% python3 -q
>>> import numpy as np
>>> np.set_printoptions(precision=2, suppress=True, linewidth=100)
>>> def rnd(a):
...     return np.round(a, 2) + 0
... 
>>> M = np.loadtxt("case11.csv", delimiter=",")
>>> M
array([[ -0.7,  -1.1,  -0.1,   0.3,   0.5,   0. ,   1.6],
       [  0.4,  -1.1,   2.5,  -1.1,   0. ,   0.4,   1.2],
       [ -0.1,  -1.9,  -0.6,   0.4,   0.8,   0.3,   1. ],
       [  0.4,   0.4,  -1.6,  -1.7,  -1.4,  -0.9,   1.2],
       [  1.7,   0.8,   1.3,  -0.4,  -1.4,  -0.5,   0.8],
       [ -1.1,   2.3,  -0.7,   0.2,  -0.4,  -0.5,  -1.1],
       [ -0.3,  -0.5,  -1. ,   0.8,   0. ,  -0.1,  -0.3],
       [ -8. ,   0. ,   4. ,  12. ,  12. , -38. ,  -2. ],
       [  0.7,  -0.7,  -0.4,   0.7,   2.3,  -0.6,  -0.2],
       [ -1.5,   0.2,  -1.7,  -0.2,  -0.4,  -0.4,   0.8]])
>>> x = np.array([5, 1, -2, -5, 5, 3, 2])
>>> rhs = M @ x
>>> rnd(np.linalg.pinv(M) @ M)
array([[1., 0., 0., 0., 0., 0., 0.],
       [0., 1., 0., 0., 0., 0., 0.],
       [0., 0., 1., 0., 0., 0., 0.],
       [0., 0., 0., 1., 0., 0., 0.],
       [0., 0., 0., 0., 1., 0., 0.],
       [0., 0., 0., 0., 0., 1., 0.],
       [0., 0., 0., 0., 0., 0., 1.]])
>>> rnd(np.linalg.lstsq(M, rhs)[0])
array([ 5.,  1., -2., -5.,  5.,  3.,  2.])
>>> rnd(np.linalg.solve(M.T @ M, M.T @ rhs))
array([ 5.,  1., -2., -5.,  5.,  3.,  2.])
>>> rng = np.random.default_rng(935105)
>>> rhs = rhs + 0.3 * rng.normal(size=10)
>>> print(rnd(rhs))
[  -0.04    5.19    3.29    6.41    1.39   -8.03   -4.92 -165.75    9.99   -4.42]
>>> coef, *_ = np.linalg.lstsq(M, rhs)
>>> coef.round()
array([ 5.,  1., -2., -5.,  5.,  3.,  2.])
>>> rnd(coef)
array([ 4.87,  1.33, -1.94, -5.11,  5.43,  3.12,  2.11])
>>> f, g = M[4], M[2]
>>> print(rnd(f @ g))
-3.1
>>> p = (f @ g) / (f @ f) * f
>>> print(np.linalg.matrix_rank(np.outer(f, g)))
1
>>> print(rnd((g - p) @ f))
0.0
>>> E = np.loadtxt("a.csv", delimiter=",")
>>> E
array([[ 6., -3., -1.,  3.,  1., -3., -3.],
       [ 0.,  5.,  1., -1., -2.,  3., -1.],
       [ 0.,  1.,  1.,  3.,  0., -3.,  0.],
       [-2., -2., -2.,  4.,  1., -3.,  2.],
       [ 1., -3.,  0.,  2.,  6.,  1.,  0.],
       [-1., -3., -1.,  1.,  3.,  7., -3.],
       [-1., -1.,  0., -3.,  3., -3., -7.]])
>>> t = np.radians(58)
>>> R = np.eye(7)
>>> R[5, 5] = R[3, 3] = np.cos(t)
>>> R[5, 3], R[3, 5] = -np.sin(t), np.sin(t)
>>> rnd(R)
array([[ 1.  ,  0.  ,  0.  ,  0.  ,  0.  ,  0.  ,  0.  ],
       [ 0.  ,  1.  ,  0.  ,  0.  ,  0.  ,  0.  ,  0.  ],
       [ 0.  ,  0.  ,  1.  ,  0.  ,  0.  ,  0.  ,  0.  ],
       [ 0.  ,  0.  ,  0.  ,  0.53,  0.  ,  0.85,  0.  ],
       [ 0.  ,  0.  ,  0.  ,  0.  ,  1.  ,  0.  ,  0.  ],
       [ 0.  ,  0.  ,  0.  , -0.85,  0.  ,  0.53,  0.  ],
       [ 0.  ,  0.  ,  0.  ,  0.  ,  0.  ,  0.  ,  1.  ]])
>>> out = E @ R.T
>>> np.allclose(np.linalg.norm(E, axis=1), np.linalg.norm(out, axis=1))
True
>>> rnd(np.linalg.svd(E, compute_uv=False)), rnd(np.linalg.svd(out, compute_uv=False))
(array([11.61, 10.25,  8.76,  6.27,  3.89,  3.53,  1.22]), array([11.61, 10.25,  8.76,  6.27,  3.89,  3.53,  1.22]))
>>> print(rnd(np.abs(out - E).max(axis=0)))
[0.   0.   0.   5.47 0.   4.14 0.  ]
